% ipython --no-banner

In [1]: import numpy as np

In [2]: np.set_printoptions(precision=2, suppress=True, linewidth=160, sign=" ")

In [3]: arr = np.loadtxt("w.csv", delimiter=",")

In [4]: arr
Out[4]: 
array([[-9., -2., -6.,  1.,  3., -3.,  9.,  9.,  4.,  8.],
       [-2., -9., -2., -6.,  1.,  3., -3.,  9.,  9.,  4.],
       [-6., -2., -9., -2., -6.,  1.,  3., -3.,  9.,  9.],
       [ 1., -6., -2., -9., -2., -6.,  1.,  3., -3.,  9.],
       [ 3.,  1., -6., -2., -9., -2., -6.,  1.,  3., -3.],
       [-3.,  3.,  1., -6., -2., -9., -2., -6.,  1.,  3.],
       [ 9., -3.,  3.,  1., -6., -2., -9., -2., -6.,  1.],
       [ 9.,  9., -3.,  3.,  1., -6., -2., -9., -2., -6.],
       [ 4.,  9.,  9., -3.,  3.,  1., -6., -2., -9., -2.],
       [ 8.,  4.,  9.,  9., -3.,  3.,  1., -6., -2., -9.]])

In [5]: # symmetric, so the eigenvalues are real

In [6]: Uu, s, vt = np.linalg.svd(arr, full_matrices=False)

In [7]: np.round(Uu.T @ arr @ vt.T, 2) + 0
Out[7]: 
array([[ 38.33,   0.  ,   0.  ,   0.  ,   0.  ,   0.  ,   0.  ,   0.  ,   0.  ,   0.  ],
       [  0.  ,  21.69,   0.  ,   0.  ,   0.  ,   0.  ,   0.  ,   0.  ,   0.  ,   0.  ],
       [  0.  ,   0.  ,  19.25,   0.  ,   0.  ,   0.  ,   0.  ,   0.  ,   0.  ,   0.  ],
       [  0.  ,   0.  ,   0.  ,  17.75,   0.  ,   0.  ,   0.  ,   0.  ,   0.  ,   0.  ],
       [  0.  ,   0.  ,   0.  ,   0.  ,  11.01,   0.  ,   0.  ,   0.  ,   0.  ,   0.  ],
       [  0.  ,   0.  ,   0.  ,   0.  ,   0.  ,  10.25,   0.  ,   0.  ,   0.  ,   0.  ],
       [  0.  ,   0.  ,   0.  ,   0.  ,   0.  ,   0.  ,   7.62,   0.  ,   0.  ,   0.  ],
       [  0.  ,   0.  ,   0.  ,   0.  ,   0.  ,   0.  ,   0.  ,   6.68,   0.  ,   0.  ],
       [  0.  ,   0.  ,   0.  ,   0.  ,   0.  ,   0.  ,   0.  ,   0.  ,   4.6 ,   0.  ],
       [  0.  ,   0.  ,   0.  ,   0.  ,   0.  ,   0.  ,   0.  ,   0.  ,   0.  ,   4.56]])

In [8]: np.abs(vt[0])
Out[8]: array([ 0.44,  0.36,  0.36,  0.23,  0.01,  0.01,  0.23,  0.36,  0.36,  0.44])

In [9]: round(np.sqrt((s ** 2).sum()), 2), round(float(np.linalg.norm(arr)), 2)
Out[9]: (np.float64(54.74), 54.74)

In [10]: np.cumsum(s ** 2) / np.sum(s ** 2)
Out[10]: array([ 0.49,  0.65,  0.77,  0.88,  0.92,  0.95,  0.97,  0.99,  0.99,  1.  ])

In [11]: np.abs(Uu[:, 0]).round(6).argmax()
Out[11]: np.int64(0)

In [12]: s
Out[12]: array([ 38.33,  21.69,  19.25,  17.75,  11.01,  10.25,   7.62,   6.68,   4.6 ,   4.56])

In [13]: Uu.shape, s.shape, vt.shape
Out[13]: ((10, 10), (10,), (10, 10))

In [14]: np.sort(np.abs(np.linalg.eigvals(arr)))
Out[14]: array([  4.56,   4.6 ,   6.68,   7.62,  10.25,  11.01,  17.75,  19.25,  21.69,  38.33])

In [15]: arr @ arr
Out[15]: 
array([[ 382.,  158.,  197.,  114.,  -73.,  -14., -219., -212., -229., -268.],
       [ 158.,  322.,  138.,  123.,   36.,  -43.,  -56., -245., -172., -229.],
       [ 197.,  138.,  342.,   96.,   69.,   66., -109., -114., -245., -212.],
       [ 114.,  123.,   96.,  262.,   18.,   93.,   48., -109.,  -56., -219.],
       [ -73.,   36.,   69.,   18.,  190.,   36.,   93.,   66.,  -43.,  -14.],
       [ -14.,  -43.,   66.,   93.,   36.,  190.,   18.,   69.,   36.,  -73.],
       [-219.,  -56., -109.,   48.,   93.,   18.,  262.,   96.,  123.,  114.],
       [-212., -245., -114., -109.,   66.,   69.,   96.,  342.,  138.,  197.],
       [-229., -172., -245.,  -56.,  -43.,   36.,  123.,  138.,  322.,  158.],
       [-268., -229., -212., -219.,  -14.,  -73.,  114.,  197.,  158.,  382.]])

In [16]: np.linalg.matrix_power(arr, 4)
Out[16]: 
array([[ 445388.,  315378.,  330375.,  193258.,  -41687.,   -1076., -251997., -338288., -338943., -408532.],
       [ 315378.,  311152.,  258934.,  183541.,    6310.,   -9773., -144652., -300131., -267624., -338943.],
       [ 330375.,  258934.,  322996.,  172138.,   27241.,   34660., -169741., -240944., -300131., -338288.],
       [ 193258.,  183541.,  172138.,  180240.,   16958.,   49449.,  -56136., -169741., -144652., -251997.],
       [ -41687.,    6310.,   27241.,   16958.,   64156.,   25084.,   49449.,   34660.,   -9773.,   -1076.],
       [  -1076.,   -9773.,   34660.,   49449.,   25084.,   64156.,   16958.,   27241.,    6310.,  -41687.],
       [-251997., -144652., -169741.,  -56136.,   49449.,   16958.,  180240.,  172138.,  183541.,  193258.],
       [-338288., -300131., -240944., -169741.,   34660.,   27241.,  172138.,  322996.,  258934.,  330375.],
       [-338943., -267624., -300131., -144652.,   -9773.,    6310.,  183541.,  258934.,  311152.,  315378.],
       [-408532., -338943., -338288., -251997.,   -1076.,  -41687.,  193258.,  330375.,  315378.,  445388.]])

In [17]: arr.reshape(2, -1)
Out[17]: 
array([[-9., -2., -6.,  1.,  3., -3.,  9.,  9.,  4.,  8., -2., -9., -2., -6.,  1.,  3., -3.,  9.,  9.,  4., -6., -2., -9., -2., -6.,  1.,  3., -3.,  9.,  9.,
         1., -6., -2., -9., -2., -6.,  1.,  3., -3.,  9.,  3.,  1., -6., -2., -9., -2., -6.,  1.,  3., -3.],
       [-3.,  3.,  1., -6., -2., -9., -2., -6.,  1.,  3.,  9., -3.,  3.,  1., -6., -2., -9., -2., -6.,  1.,  9.,  9., -3.,  3.,  1., -6., -2., -9., -2., -6.,
         4.,  9.,  9., -3.,  3.,  1., -6., -2., -9., -2.,  8.,  4.,  9.,  9., -3.,  3.,  1., -6., -2., -9.]])

In [18]: arr.ravel(order="F")
Out[18]: 
array([-9., -2., -6.,  1.,  3., -3.,  9.,  9.,  4.,  8., -2., -9., -2., -6.,  1.,  3., -3.,  9.,  9.,  4., -6., -2., -9., -2., -6.,  1.,  3., -3.,  9.,  9.,
        1., -6., -2., -9., -2., -6.,  1.,  3., -3.,  9.,  3.,  1., -6., -2., -9., -2., -6.,  1.,  3., -3., -3.,  3.,  1., -6., -2., -9., -2., -6.,  1.,  3.,
        9., -3.,  3.,  1., -6., -2., -9., -2., -6.,  1.,  9.,  9., -3.,  3.,  1., -6., -2., -9., -2., -6.,  4.,  9.,  9., -3.,  3.,  1., -6., -2., -9., -2.,
        8.,  4.,  9.,  9., -3.,  3.,  1., -6., -2., -9.])

In [19]: t3 = arr.reshape(10, 2, -1)

In [20]: np.einsum("ihd,ihd->ih", t3, t3)
Out[20]: 
array([[ 131.,  251.],
       [ 126.,  196.],
       [ 161.,  181.],
       [ 126.,  136.],
       [ 131.,   59.],
       [  59.,  131.],
       [ 136.,  126.],
       [ 181.,  161.],
       [ 196.,  126.],
       [ 251.,  131.]])

In [21]: t3.shape
Out[21]: (10, 2, 5)

In [22]: t3.transpose(1, 0, 2)
Out[22]: 
array([[[-9., -2., -6.,  1.,  3.],
        [-2., -9., -2., -6.,  1.],
        [-6., -2., -9., -2., -6.],
        [ 1., -6., -2., -9., -2.],
        [ 3.,  1., -6., -2., -9.],
        [-3.,  3.,  1., -6., -2.],
        [ 9., -3.,  3.,  1., -6.],
        [ 9.,  9., -3.,  3.,  1.],
        [ 4.,  9.,  9., -3.,  3.],
        [ 8.,  4.,  9.,  9., -3.]],

       [[-3.,  9.,  9.,  4.,  8.],
        [ 3., -3.,  9.,  9.,  4.],
        [ 1.,  3., -3.,  9.,  9.],
        [-6.,  1.,  3., -3.,  9.],
        [-2., -6.,  1.,  3., -3.],
        [-9., -2., -6.,  1.,  3.],
        [-2., -9., -2., -6.,  1.],
        [-6., -2., -9., -2., -6.],
        [ 1., -6., -2., -9., -2.],
        [ 3.,  1., -6., -2., -9.]]])

In [23]: J = np.loadtxt("test16.csv", delimiter=",")

In [24]: J
Out[24]: 
array([[-0.3 ,  0.3 , -0.3 , -0.2 ,  0.7 , -0.2 , -0.7 , -0.8 ,  1.2 ,  0.  ,  0.9 ],
       [-0.01, -0.22,  0.18,  0.9 ,  0.57,  0.86, -0.46, -0.8 , -0.64, -0.21, -0.34],
       [ 0.7 ,  1.2 ,  0.5 ,  0.5 ,  0.4 ,  1.3 ,  0.  , -0.4 ,  1.4 ,  0.  ,  0.2 ],
       [ 1.3 ,  0.  ,  1.3 , -0.2 ,  1.  , -1.3 , -0.6 ,  0.2 , -0.1 , -0.9 , -1.3 ],
       [-1.8 , -1.1 , -0.8 ,  0.8 ,  1.2 ,  1.4 ,  1.7 , -1.1 ,  1.8 , -0.5 ,  0.5 ],
       [ 0.9 ,  0.4 ,  0.  ,  0.3 , -1.1 , -2.6 ,  0.6 , -0.7 , -0.1 , -0.9 ,  0.4 ],
       [-0.1 , -0.3 ,  0.2 ,  0.9 ,  0.5 ,  0.8 , -0.5 , -0.7 , -0.6 , -0.2 , -0.4 ]])

In [25]: vec = np.array([1, 2, 1, -2, -1, -2, 3, 0, -1, -3, 0])

In [26]: h1 = np.maximum(J @ vec, 0)

In [27]: np.flatnonzero(h1 > 1e-9)
Out[27]: array([ 3,  5])

In [28]: J * (h1 > 1e-9)[:, None]
Out[28]: 
array([[-0. ,  0. , -0. , -0. ,  0. , -0. , -0. , -0. ,  0. ,  0. ,  0. ],
       [-0. , -0. ,  0. ,  0. ,  0. ,  0. , -0. , -0. , -0. , -0. , -0. ],
       [ 0. ,  0. ,  0. ,  0. ,  0. ,  0. ,  0. , -0. ,  0. ,  0. ,  0. ],
       [ 1.3,  0. ,  1.3, -0.2,  1. , -1.3, -0.6,  0.2, -0.1, -0.9, -1.3],
       [-0. , -0. , -0. ,  0. ,  0. ,  0. ,  0. , -0. ,  0. , -0. ,  0. ],
       [ 0.9,  0.4,  0. ,  0.3, -1.1, -2.6,  0.6, -0.7, -0.1, -0.9,  0.4],
       [-0. , -0. ,  0. ,  0. ,  0. ,  0. , -0. , -0. , -0. , -0. , -0. ]])

In [29]: Uu, s, vt = np.linalg.svd(J)

In [30]: np.argmax(s[:-1] / (s[1:] + 1e-6)) + 1
Out[30]: np.int64(6)

In [31]: B = Uu[:, :6] @ np.diag(s[:6]) @ vt[:6]

In [32]: np.linalg.matrix_rank(J, rtol=0.05)
Out[32]: np.int64(6)

In [33]: np.linalg.matrix_rank(B)
Out[33]: np.int64(6)

In [34]: round(np.abs(J - B).max(), 2)
Out[34]: np.float64(0.04)

In [35]: round(float(np.linalg.norm(J - B) / np.linalg.norm(J)), 2)
Out[35]: 0.01

In [36]: m1 = np.load("m.npy")

In [37]: m1
Out[37]: 
array([[ 0.2 ,  0.3 , -0.2 ,  2.  ,  0.6 , -0.2 , -0.4 , -0.2 ],
       [ 0.3 ,  2.6 , -0.2 ,  1.5 ,  0.8 ,  1.3 ,  1.9 ,  1.6 ],
       [ 1.7 , -1.7 , -1.1 , -0.1 ,  0.7 , -1.5 ,  1.9 , -1.6 ],
       [ 0.18,  2.63, -0.09,  1.61,  0.87,  1.31,  1.94,  1.64]])

In [38]: round(m1[3] @ m1[0], 2)
Out[38]: np.float64(3.22)

In [39]: np.linalg.norm(m1, axis=1)
Out[39]: array([ 2.18,  4.2 ,  3.99,  4.3 ])

In [40]: np.linalg.norm(m1, axis=0)
Out[40]: array([ 1.75,  4.08,  1.14,  2.98,  1.5 ,  2.39,  3.34,  2.8 ])

In [41]: f = np.array([-1, 0, 0])

In [42]: np.cross(m1[2, :3], m1[3, :3])
Out[42]: array([ 3.05, -0.05,  4.78])

In [43]: np.array([np.convolve(row, f, "same") for row in m1])
Out[43]: 
array([[-0.3 ,  0.2 , -2.  , -0.6 ,  0.2 ,  0.4 ,  0.2 ,  0.  ],
       [-2.6 ,  0.2 , -1.5 , -0.8 , -1.3 , -1.9 , -1.6 ,  0.  ],
       [ 1.7 ,  1.1 ,  0.1 , -0.7 ,  1.5 , -1.9 ,  1.6 ,  0.  ],
       [-2.63,  0.09, -1.61, -0.87, -1.31, -1.94, -1.64,  0.  ]])

In [44]: np.convolve(m1[2], f)
Out[44]: array([-1.7,  1.7,  1.1,  0.1, -0.7,  1.5, -1.9,  1.6,  0. ,  0. ])

In [45]: np.linalg.cond(m1) > 100
Out[45]: np.False_

In [46]: G = m1.T @ m1

In [47]: np.allclose(G, G.T)
Out[47]: True

In [48]: round(np.trace(G), 2), round(float((m1 ** 2).sum()), 2)
Out[48]: (np.float64(56.8), 56.8)

In [49]: np.linalg.matrix_rank(G)
Out[49]: np.int64(4)

In [50]: np.diag(G)
Out[50]: array([  3.05,  16.66,   1.3 ,   8.85,   2.25,   5.7 ,  11.14,   7.85])

In [51]: feats = np.loadtxt("layer0.csv", delimiter=",")

In [52]: feats
Out[52]: 
array([[ 1., -1., -1.,  1., -1.,  1.,  1., -1.],
       [ 1., -1.,  1., -1., -1.,  1., -1.,  1.],
       [ 1.,  1.,  1.,  1.,  1.,  1.,  1.,  1.],
       [ 1., -1., -1.,  1.,  1., -1., -1.,  1.],
       [ 1.,  1., -1., -1., -1., -1.,  1.,  1.],
       [ 1., -1.,  1., -1.,  1., -1.,  1., -1.],
       [ 1.,  1., -1., -1.,  1.,  1., -1., -1.]])

In [53]: w1 = np.array([[4, 0, 2, -2, -3, 3],
    ...:     [5, 5, 5, 2, 3, 3],
    ...:     [0, 5, -4, 2, 3, -1],
    ...:     [3, 4, 4, -1, -2, -1],
    ...:     [1, 0, 3, -2, 3, -4],
    ...:     [-2, -4, 1, 3, -1, 4],
    ...:     [-3, -1, 2, -3, 1, -5],
    ...:     [-1, 1, 0, -2, 4, -4]])

In [54]: coef = np.array([2, -1, 0, 2, -2, -3])

In [55]: hid = np.maximum(feats @ w1 + coef, 0)

In [56]: hid
Out[56]: 
array([[  0.,   0.,   5.,   0.,   0.,   4.],
       [  0.,   0.,   0.,   7.,   0.,   6.],
       [  9.,   9.,  13.,   0.,   6.,   0.],
       [  9.,   0.,   5.,   0.,   0.,   0.],
       [  5.,   0.,   5.,   0.,   0.,   0.],
       [  0.,   0.,   0.,   0.,   0.,   0.],
       [ 11.,   0.,   9.,   7.,   0.,  14.]])

In [57]: np.linalg.matrix_rank(hid)
Out[57]: np.int64(5)

In [58]: W2 = np.array([[2, 2], [0, 1], [1, 1], [0, 1], [0, 0], [0, 1]])

In [59]: hid @ W2
Out[59]: 
array([[  5.,   9.],
       [  0.,  13.],
       [ 31.,  40.],
       [ 23.,  23.],
       [ 15.,  15.],
       [  0.,   0.],
       [ 31.,  52.]])

In [60]: w1 @ W2
Out[60]: 
array([[ 10,  11],
       [ 15,  25],
       [ -4,   2],
       [ 10,  12],
       [  5,  -1],
       [ -3,   0],
       [ -4, -13],
       [ -2,  -7]])

In [61]: f, v = feats[4], feats[0]

In [62]: f @ f
Out[62]: np.float64(8.0)

In [63]: pr = (f @ v) / (f @ f) * f

In [64]: np.linalg.matrix_rank(np.outer(f, v))
Out[64]: np.int64(1)

In [65]: np.outer(f, v)
Out[65]: 
array([[ 1., -1., -1.,  1., -1.,  1.,  1., -1.],
       [ 1., -1., -1.,  1., -1.,  1.,  1., -1.],
       [-1.,  1.,  1., -1.,  1., -1., -1.,  1.],
       [-1.,  1.,  1., -1.,  1., -1., -1.,  1.],
       [-1.,  1.,  1., -1.,  1., -1., -1.,  1.],
       [-1.,  1.,  1., -1.,  1., -1., -1.,  1.],
       [ 1., -1., -1.,  1., -1.,  1.,  1., -1.],
       [ 1., -1., -1.,  1., -1.,  1.,  1., -1.]])

In [66]: B = feats[0, 0] * feats[1:] - np.outer(feats[1:, 0], feats[0])

In [67]: B
Out[67]: 
array([[ 0.,  0.,  2., -2.,  0.,  0., -2.,  2.],
       [ 0.,  2.,  2.,  0.,  2.,  0.,  0.,  2.],
       [ 0.,  0.,  0.,  0.,  2., -2., -2.,  2.],
       [ 0.,  2.,  0., -2.,  0., -2.,  0.,  2.],
       [ 0.,  0.,  2., -2.,  2., -2.,  0.,  0.],
       [ 0.,  2.,  0., -2.,  2.,  0., -2.,  0.]])

In [68]: np.linalg.matrix_rank(B), np.linalg.matrix_rank(feats)
Out[68]: (np.int64(6), np.int64(7))

In [69]: X = np.loadtxt("mat.csv", delimiter=",")

In [70]: X
Out[70]: 
array([[ 3.56, -2.  ,  6.11, -3.11, -1.  ,  0.11,  6.11, -0.56,  3.56, -6.11],
       [ 2.16, -2.  ,  3.33, -0.33, -1.  , -2.67,  3.33,  0.84,  2.16, -3.33],
       [ 1.39, -2.  ,  1.78,  1.22, -1.  , -4.22,  1.78,  1.61,  1.39, -1.78],
       [ 1.62, -2.  ,  2.25,  0.75, -1.  , -3.75,  2.25,  1.38,  1.62, -2.25],
       [ 1.91, -2.  ,  2.83,  0.17, -1.  , -3.17,  2.83,  1.09,  1.91, -2.83],
       [ 1.83, -2.  ,  2.66,  0.34, -1.  , -3.34,  2.66,  1.17,  1.83, -2.66],
       [ 1.39, -2.  ,  1.79,  1.21, -1.  , -4.21,  1.79,  1.61,  1.39, -1.79],
       [ 2.58, -2.  ,  4.16, -1.16, -1.  , -1.84,  4.16,  0.42,  2.58, -4.16],
       [ 1.21, -2.  ,  1.43,  1.57, -1.  , -4.57,  1.43,  1.79,  1.21, -1.43],
       [ 3.16, -2.  ,  5.33, -2.33, -1.  , -0.67,  5.33, -0.16,  3.16, -5.33],
       [ 2.47, -2.  ,  3.94, -0.94, -1.  , -2.06,  3.94,  0.53,  2.47, -3.94],
       [ 1.89, -2.  ,  2.77,  0.23, -1.  , -3.23,  2.77,  1.11,  1.89, -2.77],
       [ 1.72, -2.  ,  2.44,  0.56, -1.  , -3.56,  2.44,  1.28,  1.72, -2.44],
       [ 2.26, -2.  ,  3.52, -0.52, -1.  , -2.48,  3.52,  0.74,  2.26, -3.52],
       [ 1.81, -2.  ,  2.62,  0.38, -1.  , -3.38,  2.62,  1.19,  1.81, -2.62],
       [ 3.64, -2.  ,  6.28, -3.28, -1.  ,  0.28,  6.28, -0.64,  3.64, -6.28],
       [ 1.85, -2.  ,  2.71,  0.29, -1.  , -3.29,  2.71,  1.15,  1.85, -2.71],
       [ 2.25, -2.  ,  3.51, -0.51, -1.  , -2.49,  3.51,  0.75,  2.25, -3.51],
       [ 1.5 , -2.  ,  1.99,  1.01, -1.  , -4.01,  1.99,  1.5 ,  1.5 , -1.99],
       [ 1.51, -2.  ,  2.02,  0.98, -1.  , -3.98,  2.02,  1.49,  1.51, -2.02],
       [ 3.55, -2.  ,  6.09, -3.09, -1.  ,  0.09,  6.09, -0.55,  3.55, -6.09],
       [ 3.65, -2.  ,  6.3 , -3.3 , -1.  ,  0.3 ,  6.3 , -0.65,  3.65, -6.3 ],
       [ 2.55, -2.  ,  4.1 , -1.1 , -1.  , -1.9 ,  4.1 ,  0.45,  2.55, -4.1 ],
       [ 3.6 , -2.  ,  6.2 , -3.2 , -1.  ,  0.2 ,  6.2 , -0.6 ,  3.6 , -6.2 ],
       [ 2.79, -2.  ,  4.58, -1.58, -1.  , -1.42,  4.58,  0.21,  2.79, -4.58],
       [ 1.6 , -2.  ,  2.2 ,  0.8 , -1.  , -3.8 ,  2.2 ,  1.4 ,  1.6 , -2.2 ],
       [ 3.71, -2.  ,  6.42, -3.42, -1.  ,  0.42,  6.42, -0.71,  3.71, -6.42],
       [ 3.58, -2.  ,  6.16, -3.16, -1.  ,  0.16,  6.16, -0.58,  3.58, -6.16],
       [ 3.1 , -2.  ,  5.21, -2.21, -1.  , -0.79,  5.21, -0.1 ,  3.1 , -5.21],
       [ 3.17, -2.  ,  5.34, -2.34, -1.  , -0.66,  5.34, -0.17,  3.17, -5.34],
       [ 3.34, -2.  ,  5.67, -2.67, -1.  , -0.33,  5.67, -0.34,  3.34, -5.67],
       [ 1.83, -2.  ,  2.66,  0.34, -1.  , -3.34,  2.66,  1.17,  1.83, -2.66],
       [ 3.86, -2.  ,  6.73, -3.73, -1.  ,  0.73,  6.73, -0.86,  3.86, -6.73],
       [ 2.46, -2.  ,  3.92, -0.92, -1.  , -2.08,  3.92,  0.54,  2.46, -3.92],
       [ 2.48, -2.  ,  3.96, -0.96, -1.  , -2.04,  3.96,  0.52,  2.48, -3.96],
       [ 0.08, -2.  , -0.84,  3.84, -1.  , -6.84, -0.84,  2.92,  0.08,  0.84],
       [ 2.59, -2.  ,  4.17, -1.17, -1.  , -1.83,  4.17,  0.41,  2.59, -4.17],
       [ 3.  , -2.  ,  4.99, -1.99, -1.  , -1.01,  4.99,  0.  ,  3.  , -4.99],
       [ 1.13, -2.  ,  1.26,  1.74, -1.  , -4.74,  1.26,  1.87,  1.13, -1.26]])

In [71]: Uu, s, vt = np.linalg.svd(X)

In [72]: vecs = vt[:(s > 1e-8).sum()]

In [73]: rng = np.random.default_rng(8238)

In [74]: vec = X[9] + 5 * X[22] + rng.integers(2) * np.eye(10)[0]

In [75]: vec
Out[75]: array([ 15.91, -12.  ,  25.83,  -7.83,  -6.  , -10.17,  25.83,   2.09,  15.91, -25.83])

In [76]: vecs.T @ vecs
Out[76]: 
array([[ 0.36, -0.05,  0.05,  0.03, -0.03, -0.11,  0.05, -0.28,  0.36, -0.05],
       [-0.05,  0.1 , -0.09, -0.06,  0.05,  0.21, -0.09, -0.1 , -0.05,  0.09],
       [ 0.05, -0.09,  0.28, -0.15, -0.05,  0.01,  0.28,  0.09,  0.05, -0.28],
       [ 0.03, -0.06, -0.15,  0.24, -0.03, -0.33, -0.15,  0.06,  0.03,  0.15],
       [-0.03,  0.05, -0.05, -0.03,  0.03,  0.11, -0.05, -0.05, -0.03,  0.05],
       [-0.11,  0.21,  0.01, -0.33,  0.11,  0.64,  0.01, -0.21, -0.11, -0.01],
       [ 0.05, -0.09,  0.28, -0.15, -0.05,  0.01,  0.28,  0.09,  0.05, -0.28],
       [-0.28, -0.1 ,  0.09,  0.06, -0.05, -0.21,  0.09,  0.43, -0.28, -0.09],
       [ 0.36, -0.05,  0.05,  0.03, -0.03, -0.11,  0.05, -0.28,  0.36, -0.05],
       [-0.05,  0.09, -0.28,  0.15,  0.05, -0.01, -0.28, -0.09, -0.05,  0.28]])

In [77]: np.diag(vecs.T @ vecs)
Out[77]: array([ 0.36,  0.1 ,  0.28,  0.24,  0.03,  0.64,  0.28,  0.43,  0.36,  0.28])
